$ python -q
>>> import numpy as np
>>> from numpy import linalg as LA
>>> np.set_printoptions(precision=2, suppress=True, linewidth=200, floatmode="fixed")
>>> W0 = np.load("data.npy")
>>> W0
array([[-1, -2, -3,  0],
       [-2, -2,  3,  3],
       [ 1,  2,  1, -3],
       [ 2, -1, -1, -3]])
>>> cov = W0.T @ W0
>>> np.diag(cov)
array([10, 13, 20, 27])
>>> cov
array([[ 10,   6,  -4, -15],
       [  6,  13,   3,  -9],
       [ -4,   3,  20,   9],
       [-15,  -9,   9,  27]])
>>> np.trace(cov), (W0 ** 2).sum()
(np.int64(70), np.int64(70))
>>> (W0 @ W0.T).shape
(4, 4)
>>> Uu, s, VT = LA.svd(W0, full_matrices=False)
>>> np.cumsum(s ** 2) / np.sum(s ** 2)
array([0.61, 0.91, 0.98, 1.00])
>>> np.abs(Uu[:, 0]).round(6).argmax()
np.int64(1)
>>> np.round(Uu.T @ Uu, 2) + 0
array([[1.00, 0.00, 0.00, 0.00],
       [0.00, 1.00, 0.00, 0.00],
       [0.00, 0.00, 1.00, 0.00],
       [0.00, 0.00, 0.00, 1.00]])
>>> q = W0.astype(float).copy()
>>> for j in range(4):
...     q[:, j] -= q[:, :j] @ (q[:, :j].T @ q[:, j])
...     q[:, j] /= LA.norm(q[:, j])
... 
>>> np.round(q.T @ q, 2) + 0
array([[1.00, 0.00, 0.00, 0.00],
       [0.00, 1.00, 0.00, 0.00],
       [0.00, 0.00, 1.00, 0.00],
       [0.00, 0.00, 0.00, 1.00]])
>>> np.round(q.T @ W0, 2) + 0
array([[ 3.16,  1.90, -1.26, -4.74],
       [ 0.00,  3.07,  1.76,  0.00],
       [ 0.00,  0.00,  3.91,  0.77],
       [ 0.00,  0.00,  0.00,  1.98]])
>>> rng = np.random.default_rng(44126)
>>> lab = rng.permutation(4)
>>> lab
array([3, 2, 1, 0])
>>> other = W0[lab][:, lab]
>>> np.diag(other)
array([-3,  1, -2, -1])
>>> other = W0 / LA.norm(W0, axis=1, keepdims=True)
>>> cov = other @ other.T
>>> (cov - 2 * np.eye(4)).round(6).argmax(axis=1)
array([3, 0, 3, 2])
>>> cov[0]
array([ 1.00, -0.16, -0.55,  0.21])
>>> np.argwhere(np.triu(np.abs(cov) > 0.95, 1))
array([], shape=(0, 2), dtype=int64)
>>> f = np.array([-5, -3, 4, 1])
>>> J = np.array([np.roll(f, i) for i in range(4)])
>>> J
array([[-5, -3,  4,  1],
       [ 1, -5, -3,  4],
       [ 4,  1, -5, -3],
       [-3,  4,  1, -5]])
>>> f = np.array([-1, -2, -1, 2])
>>> other = J + np.outer(f, np.eye(4)[1])
>>> np.round(LA.det(other) / LA.det(J), 2), round(1 + LA.solve(J, f)[1], 2)
(np.float64(1.85), np.float64(1.85))
>>> LA.matrix_rank(other - J)
np.int64(1)
>>> other = J[0, 0] * J[1:] - np.outer(J[1:, 0], J[0])
>>> other
array([[  0,  28,  11, -21],
       [  0,   7,   9,  11],
       [  0, -29,   7,  28]])
>>> LA.matrix_rank(other), LA.matrix_rank(J)
(np.int64(3), np.int64(4))
>>> np.flatnonzero(~other.round(6).any(axis=1))
array([], dtype=int64)
>>> q, Rm = LA.qr(J)
>>> np.trace(q @ q.T)
np.float64(4.0)
>>> q @ Rm
array([[-5.00, -3.00,  4.00,  1.00],
       [ 1.00, -5.00, -3.00,  4.00],
       [ 4.00,  1.00, -5.00, -3.00],
       [-3.00,  4.00,  1.00, -5.00]])
>>> np.allclose(Rm.T @ Rm, J.T @ J)
True
>>> np.round(abs(Rm[0, 0]), 2), np.round(LA.norm(J[:, 0]), 2)
(np.float64(7.14), np.float64(7.14))
>>> F = 0.7 ** np.abs(np.subtract.outer(np.arange(5), np.arange(5)))
>>> F
array([[1.00, 0.70, 0.49, 0.34, 0.24],
       [0.70, 1.00, 0.70, 0.49, 0.34],
       [0.49, 0.70, 1.00, 0.70, 0.49],
       [0.34, 0.49, 0.70, 1.00, 0.70],
       [0.24, 0.34, 0.49, 0.70, 1.00]])
>>> # symmetric
>>> evals, vecs = LA.eigh(F)
>>> x = np.array([-3, -7, 5, -5, 0])
>>> round(np.abs(F).sum(axis=1).max(), 2), round(float(np.abs(evals).max()), 2)
(np.float64(3.38), 3.1)
>>> vecs * np.sqrt(evals) @ vecs.T
array([[0.91, 0.35, 0.19, 0.11, 0.07],
       [0.35, 0.85, 0.33, 0.18, 0.11],
       [0.19, 0.33, 0.85, 0.33, 0.19],
       [0.11, 0.18, 0.33, 0.85, 0.35],
       [0.07, 0.11, 0.19, 0.35, 0.91]])
>>> x @ F @ x
np.float64(83.29)
>>> round(x @ F @ x / (x @ x), 2), round(evals[0], 2), np.round(evals[-1], 2)
(np.float64(0.77), np.float64(0.19), np.float64(3.1))
>>> LA.eigvalsh(F[1:, 1:])
array([0.20, 0.32, 0.75, 2.72])
>>> (np.sign(vecs[:, -1].round(6)) == np.sign(vecs[0, -1].round(6))).astype(int)
array([1, 1, 1, 1, 1])
>>> vecs * np.abs(evals) @ vecs.T
array([[1.00, 0.70, 0.49, 0.34, 0.24],
       [0.70, 1.00, 0.70, 0.49, 0.34],
       [0.49, 0.70, 1.00, 0.70, 0.49],
       [0.34, 0.49, 0.70, 1.00, 0.70],
       [0.24, 0.34, 0.49, 0.70, 1.00]])
>>> x = np.ones(5)
>>> for _ in range(3):
...     x = F @ x
...     x /= LA.norm(x)
...     print(round(x @ F @ x, 2))
... 
3.1
3.1
3.1
>>> np.round(LA.eigvalsh(F)[-1], 2)
np.float64(3.1)
>>> x
array([0.39, 0.47, 0.50, 0.47, 0.39])
>>> q = F.astype(float).copy()
>>> for j in range(5):
...     q[:, j] -= q[:, :j] @ (q[:, :j].T @ q[:, j])
...     q[:, j] /= LA.norm(q[:, j])
... 
>>> np.round(q.T @ F, 2) + 0
array([[1.38, 1.44, 1.32, 1.12, 0.87],
       [0.00, 0.50, 0.68, 0.67, 0.57],
       [0.00, 0.00, 0.49, 0.64, 0.59],
       [0.00, 0.00, 0.00, 0.47, 0.55],
       [0.00, 0.00, 0.00, 0.00, 0.42]])
>>> LA.matrix_power(F, 3)
array([[5.01, 5.77, 5.82, 5.29, 4.32],
       [5.77, 6.79, 6.99, 6.44, 5.29],
       [5.82, 6.99, 7.41, 6.99, 5.82],
       [5.29, 6.44, 6.99, 6.79, 5.77],
       [4.32, 5.29, 5.82, 5.77, 5.01]])
>>> (F + F.T) / 2
array([[1.00, 0.70, 0.49, 0.34, 0.24],
       [0.70, 1.00, 0.70, 0.49, 0.34],
       [0.49, 0.70, 1.00, 0.70, 0.49],
       [0.34, 0.49, 0.70, 1.00, 0.70],
       [0.24, 0.34, 0.49, 0.70, 1.00]])
>>> np.trace(F)
np.float64(5.0)
>>> F @ F
array([[1.91, 1.99, 1.83, 1.54, 1.20],
       [1.99, 2.34, 2.25, 1.95, 1.54],
       [1.83, 2.25, 2.46, 2.25, 1.83],
       [1.54, 1.95, 2.25, 2.34, 1.99],
       [1.20, 1.54, 1.83, 1.99, 1.91]])
>>> X = np.loadtxt("run12.csv", delimiter=",")
>>> X
array([[ 1.00,  0.00,  0.00,  0.00,  0.00],
       [ 0.00,  1.00,  0.00,  0.00,  0.00],
       [ 0.00,  0.00, -0.50, -0.87,  0.00],
       [ 0.00,  0.00,  0.87, -0.50,  0.00],
       [ 0.00,  0.00,  0.00,  0.00,  1.00]])
>>> LA.matrix_power(X, 2)
array([[ 1.00,  0.00,  0.00,  0.00,  0.00],
       [ 0.00,  1.00,  0.00,  0.00,  0.00],
       [ 0.00,  0.00, -0.50,  0.87,  0.00],
       [ 0.00,  0.00, -0.87, -0.50,  0.00],
       [ 0.00,  0.00,  0.00,  0.00,  1.00]])
>>> np.allclose(X @ X.T, X.T @ X)
True
>>> np.allclose(X, X.T)
False
>>> round(LA.det(X), 2)
np.float64(1.0)
>>> round(np.abs(LA.eigvals(X)).max(), 2)
np.float64(1.0)
>>> np.sort(np.abs(LA.eigvals(X)))
array([1.00, 1.00, 1.00, 1.00, 1.00])
>>> X @ X
array([[ 1.00,  0.00,  0.00,  0.00,  0.00],
       [ 0.00,  1.00,  0.00,  0.00,  0.00],
       [ 0.00,  0.00, -0.50,  0.87,  0.00],
       [ 0.00,  0.00, -0.87, -0.50,  0.00],
       [ 0.00,  0.00,  0.00,  0.00,  1.00]])
>>> LA.norm(X, axis=1)
array([1.00, 1.00, 1.00, 1.00, 1.00])
>>> LA.norm(X, axis=0)
array([1.00, 1.00, 1.00, 1.00, 1.00])
>>> np.round(LA.norm(X[1] - X[4]), 2)
np.float64(1.41)
>>> round(LA.norm(X[1], 1), 2), np.round(LA.norm(X[1], np.inf), 2)
(np.float64(1.0), np.float64(1.0))
>>> X.sum(axis=0)
array([ 1.00,  1.00,  0.37, -1.37,  1.00])
>>> LA.svd(X, compute_uv=False)
array([1.00, 1.00, 1.00, 1.00, 1.00])
>>> round(float(LA.norm(X)), 2)
2.24
>>> X.mean(axis=0)
array([ 0.20,  0.20,  0.07, -0.27,  0.20])
>>> LA.matrix_rank(X)
np.int64(5)
>>> np.diff(X, axis=0)
array([[-1.00,  1.00,  0.00,  0.00,  0.00],
       [ 0.00, -1.00, -0.50, -0.87,  0.00],
       [ 0.00,  0.00,  1.37,  0.37,  0.00],
       [ 0.00,  0.00, -0.87,  0.50,  1.00]])
>>> np.count_nonzero(X)
np.int64(7)
>>> np.abs(X).max()
np.float64(1.0)
>>> q, vecs = LA.qr(W0[:, :2])[0], LA.qr(W0[:, 2:])[0]
>>> s = LA.svd(q.T @ vecs, compute_uv=False)
>>> round(LA.norm(q @ q.T - vecs @ vecs.T, 2), 2)
np.float64(0.91)
>>> (s > 0.9).sum()
np.int64(1)
>>> s
array([0.92, 0.43])
>>> x = np.array([2, -2, 1, -1, 1])
>>> X.T @ (X @ x)
array([ 2.00, -2.00,  1.00, -1.00,  1.00])
>>> np.sort(np.abs(np.degrees(np.angle(LA.eigvals(X)))))
array([  0.00,   0.00,   0.00, 120.00, 120.00])
>>> round(LA.det(X), 2)
np.float64(1.0)
>>> feats = np.load("out9.npy")
>>> feats
array([[ 0.11,  0.62,  0.75,  0.21],
       [ 0.62,  0.57, -0.52, -0.14],
       [ 0.75, -0.52,  0.36, -0.17],
       [ 0.21, -0.14, -0.17,  0.95]])
>>> other = W0[0, 0] * W0[1:] - np.outer(W0[1:, 0], W0[0])
>>> other
array([[ 0, -2, -9, -3],
       [ 0,  0,  2,  3],
       [ 0,  5,  7,  3]])
>>> LA.matrix_rank(other), LA.matrix_rank(W0)
(np.int64(3), np.int64(4))
>>> np.flatnonzero(~other.round(6).any(axis=1))
array([], dtype=int64)
>>> Uu, s, VT = LA.svd(feats, full_matrices=False)
>>> np.sqrt((s ** 2).sum()), round(float(LA.norm(feats)), 2)
(np.float64(2.0), 2.0)
>>> np.round(Uu.T @ Uu, 2) + 0
array([[1.00, 0.00, 0.00, 0.00],
       [0.00, 1.00, 0.00, 0.00],
       [0.00, 0.00, 1.00, 0.00],
       [0.00, 0.00, 0.00, 1.00]])
>>> Uu.shape, s.shape, VT.shape
((4, 4), (4,), (4, 4))
>>> q, vecs = LA.qr(feats[:, :3])[0], LA.qr(feats[:, 3:])[0]
>>> s = LA.svd(q.T @ vecs, compute_uv=False)
>>> np.degrees(np.arccos(s.clip(0, 1)))
array([90.00])
>>> s.round(2) + 0
array([0.00])
>>> round(float(LA.norm(q @ q.T - vecs @ vecs.T, 2)), 2)
1.0
>>> other = np.array([[1, -2], [0, 0], [2, 3], [-3, -3]])
>>> np.round(np.einsum("ik,kj->ji", feats, other), 2) + 0
array([[ 1.00,  0.00,  2.00, -3.00],
       [ 1.42, -2.37,  0.11, -3.79]])
>>> np.vstack([feats, other.T]).shape
(6, 4)
>>> q = feats.astype(float).copy()
>>> for j in range(4):
...     q[:, j] -= q[:, :j] @ (q[:, :j].T @ q[:, j])
...     q[:, j] /= LA.norm(q[:, j])
... 
>>> np.round(q.T @ feats, 2) + 0
array([[1.00, 0.00, 0.00, 0.00],
       [0.00, 1.00, 0.00, 0.00],
       [0.00, 0.00, 1.00, 0.00],
       [0.00, 0.00, 0.00, 1.00]])
>>> np.round(q.T @ q, 2) + 0
array([[1.00, 0.00, 0.00, 0.00],
       [0.00, 1.00, 0.00, 0.00],
       [0.00, 0.00, 1.00, 0.00],
       [0.00, 0.00, 0.00, 1.00]])
>>> data = np.load("x.npy")
>>> data
array([[ 11.86,  -0.99, -23.40,   2.65],
       [ 13.31,  -1.06, -25.00,   2.09],
       [ -1.09, -18.01,   1.65,   0.18],
       [  0.21, -17.83,   2.28,   1.64],
       [ -5.15, -23.64,  18.01,  -5.88],
       [  1.35, -18.06,   1.74,  -0.77],
       [ 12.25,  -2.63, -23.90,   3.95],
       [ -0.85, -20.30,   0.29,   0.80],
       [ -1.73, -17.50,   2.46,   1.23],
       [ 11.70,  -1.42, -24.09,   4.12],
       [ -6.12, -21.19,  17.81,  -4.44],
       [ 13.23,  -1.12, -24.62,   2.23],
       [ -6.22, -22.16,  15.66,  -4.79],
       [ -4.81, -22.89,  17.53,  -6.08],
       [ -5.96, -22.67,  17.71,  -4.40],
       [ -1.75, -18.68,   2.58,   1.65],
       [ -6.22, -21.87,  17.03,  -4.48],
       [ -5.73, -21.24,  18.61,  -5.08],
       [ 12.81,   0.68, -22.85,   2.75],
       [ -5.10, -23.18,  15.64,  -4.23],
       [ -3.36, -20.80,  18.92,  -4.69],
       [ -5.19, -22.53,  18.36,  -3.94],
       [ 11.73,   0.02, -23.05,   2.54],
       [  0.85, -19.32,   1.64,   0.27]])
>>> other = np.c_[data[:, :3] @ np.array([[2, 3, 1], [1, -2, 3], [-1, 0, 0]]), np.array([-5, 0, 2, -5, 1, -5, 3, 5, -1, -2, -2, 1, -3, 2, 1, 0, 1, 3, -2, -1, -4, -3, 4, -1])]
>>> other
array([[ 46.13,  37.56,   8.89,  -5.00],
       [ 50.56,  42.05,  10.13,   0.00],
       [-21.84,  32.75, -55.12,   2.00],
       [-19.69,  36.29, -53.28,  -5.00],
       [-51.95,  31.83, -76.07,   1.00],
       [-17.10,  40.17, -52.83,  -5.00],
       [ 45.77,  42.01,   4.36,   3.00],
       [-22.29,  38.05, -61.75,   5.00],
       [-23.42,  29.81, -54.23,  -1.00],
       [ 46.07,  37.94,   7.44,  -2.00],
       [-51.24,  24.02, -69.69,  -2.00],
       [ 49.96,  41.93,   9.87,   1.00],
       [-50.26,  25.66, -72.70,  -3.00],
       [-50.04,  31.35, -73.48,   2.00],
       [-52.30,  27.46, -73.97,   1.00],
       [-24.76,  32.11, -57.79,   0.00],
       [-51.34,  25.08, -71.83,   1.00],
       [-51.31,  25.29, -69.45,   3.00],
       [ 49.15,  37.07,  14.85,  -2.00],
       [-49.02,  31.06, -74.64,  -1.00],
       [-46.44,  31.52, -65.76,  -4.00],
       [-51.27,  29.49, -72.78,  -3.00],
       [ 46.53,  35.15,  11.79,   4.00],
       [-19.26,  41.19, -57.11,  -1.00]])
>>> LA.norm(LA.qr(data)[0].T @ other, axis=0) ** 2 / ((other ** 2).sum(axis=0) + 1e-12)
array([1.00, 1.00, 1.00, 0.24])
>>> LA.matrix_rank(other)
np.int64(4)
>>> np.round(LA.norm(other - data @ LA.lstsq(data, other)[0], axis=0), 2) + 0
array([ 0.00,  0.00,  0.00, 12.18])
>>> LA.matrix_rank(np.c_[data, other])
np.int64(5)
>>> np.round(LA.lstsq(data, other[:, 0])[0], 2) + 0
array([ 2.00,  1.00, -1.00,  0.00])
